% python3 -q
>>> import numpy as np
>>> np.set_printoptions(precision=2, suppress=True, linewidth=100)
>>> def rnd(a):
...     return np.round(a, 2) + 0
... 
>>> m1 = np.load("w.npy")
>>> m1
array([[ 0,  0],
       [ 0, -4]])
>>> r = np.linalg.matrix_rank(m1)
>>> print(r)
1
>>> ns = np.linalg.svd(m1)[2][r:].T
>>> ns[:, 0] / ns[np.abs(ns[:, 0]).round(6).argmax(), 0]
array([1., 0.])
>>> [int(np.linalg.matrix_rank(np.delete(m1, i, axis=0))) for i in range(2)]
[1, 0]
>>> ns.shape
(2, 1)
>>> ev, evecs = np.linalg.eigh(m1)
>>> rnd(np.linalg.eigvalsh(m1 @ m1))
array([ 0., 16.])
>>> ev.sum(), np.trace(m1)
(np.float64(-4.0), np.int64(-4))
>>> rnd(np.linalg.svd(m1, compute_uv=False))
array([4., 0.])
>>> (ev > 1e-8).sum(), (ev < -1e-8).sum()
(np.int64(0), np.int64(1))
>>> left, s, Vt = np.linalg.svd(m1)
>>> s
array([4., 0.])
>>> M2 = left[:, :1] @ np.diag(s[:1]) @ Vt[:1]
>>> np.linalg.matrix_rank(M2)
np.int64(1)
>>> M2
array([[ 0.,  0.],
       [ 0., -4.]])
>>> J = np.loadtxt("arr.csv", delimiter=",")
>>> J
array([[0., 0., 2., 0., 0.],
       [0., 0., 0., 2., 0.],
       [1., 0., 0., 0., 0.],
       [0., 2., 0., 0., 0.],
       [0., 0., 0., 0., 2.]])
>>> # splits into 3 blocks
>>> ev, evecs = np.linalg.eig(J)
>>> np.prod(ev)
np.float64(16.0)
>>> J @ evecs[:, 0] - ev[0] * evecs[:, 0]
array([0., 0., 0., 0., 0.])
>>> rnd(np.sort(np.linalg.eigvals(np.linalg.inv(J))))
array([-0.71, -0.5 ,  0.5 ,  0.5 ,  0.71])
>>> rnd(np.sort(np.linalg.eigvals(J @ J)))
array([2., 2., 4., 4., 4.])
>>> np.einsum("ii->", J)
np.float64(2.0)
>>> print(rnd(np.linalg.det(J[::-1])))
16.0
>>> print(rnd(np.linalg.eigvals(J)))
[ 1.41 -1.41  2.   -2.    2.  ]
>>> rnd(np.linalg.det(J.T))
np.float64(16.0)
>>> print(rnd(np.linalg.pinv(J)))
[[0.  0.  1.  0.  0. ]
 [0.  0.  0.  0.5 0. ]
 [0.5 0.  0.  0.  0. ]
 [0.  0.5 0.  0.  0. ]
 [0.  0.  0.  0.  0.5]]
>>> J @ J.T
array([[4., 0., 0., 0., 0.],
       [0., 4., 0., 0., 0.],
       [0., 0., 1., 0., 0.],
       [0., 0., 0., 4., 0.],
       [0., 0., 0., 0., 4.]])
>>> J[:, 4] @ J[:, 0]
np.float64(0.0)
>>> O = J.astype(float).copy()
>>> for j in range(5):
...     O[:, j] -= O[:, :j] @ (O[:, :j].T @ O[:, j])
...     O[:, j] /= np.linalg.norm(O[:, j])
... 
>>> O.T @ O
array([[1., 0., 0., 0., 0.],
       [0., 1., 0., 0., 0.],
       [0., 0., 1., 0., 0.],
       [0., 0., 0., 1., 0.],
       [0., 0., 0., 0., 1.]])
>>> O.T @ J
array([[1., 0., 0., 0., 0.],
       [0., 2., 0., 0., 0.],
       [0., 0., 2., 0., 0.],
       [0., 0., 0., 2., 0.],
       [0., 0., 0., 0., 2.]])
>>> mat = np.loadtxt("mat.csv", delimiter=",")
>>> mat
array([[-2.,  0.,  0.,  2.,  0.,  0.],
       [ 0.,  0.,  0.,  0.,  0.,  1.],
       [ 0.,  0.,  0.,  0.,  1.,  0.],
       [ 0.,  0.,  0., -2.,  0.,  0.],
       [ 0.,  0.,  1.,  0., -2.,  0.],
       [ 0.,  2.,  0.,  0.,  0.,  0.]])
>>> f = np.array([-8, 1, -4, 1, 6, 4])
>>> M2 = mat + np.outer(f, np.eye(6)[2])
>>> print(np.linalg.matrix_rank(M2 - mat))
1
>>> rnd(np.linalg.det(M2) / np.linalg.det(mat)), rnd(1 + np.linalg.solve(mat, f)[2])
(np.float64(-1.0), np.float64(-1.0))
>>> np.linalg.matrix_rank(np.linalg.inv(M2) - np.linalg.inv(mat), tol=1e-8)
np.int64(1)
>>> def softmax(z):
...     e = np.exp(z - z.max(axis=-1, keepdims=True))
...     return e / e.sum(axis=-1, keepdims=True)
... 
>>> rnd(softmax(mat[4] + -3))
array([0.15, 0.15, 0.4 , 0.15, 0.02, 0.15])
>>> rnd(softmax(10 * mat[4]))
array([0., 0., 1., 0., 0., 0.])
>>> rnd(softmax(mat[4]))
array([0.15, 0.15, 0.4 , 0.15, 0.02, 0.15])
>>> scores = mat @ mat.T / np.sqrt(6)
>>> softmax(scores).round(6).argmax(axis=1)
array([0, 1, 2, 3, 4, 5])
>>> rnd(softmax(scores)[4] @ mat)
array([-0.16,  0.16,  0.63,  0.  , -1.23,  0.08])
>>> rnd(softmax(scores))
array([[0.86, 0.03, 0.03, 0.01, 0.03, 0.03],
       [0.15, 0.23, 0.15, 0.15, 0.15, 0.15],
       [0.17, 0.17, 0.25, 0.17, 0.07, 0.17],
       [0.02, 0.11, 0.11, 0.55, 0.11, 0.11],
       [0.08, 0.08, 0.04, 0.08, 0.63, 0.08],
       [0.1 , 0.1 , 0.1 , 0.1 , 0.1 , 0.51]])
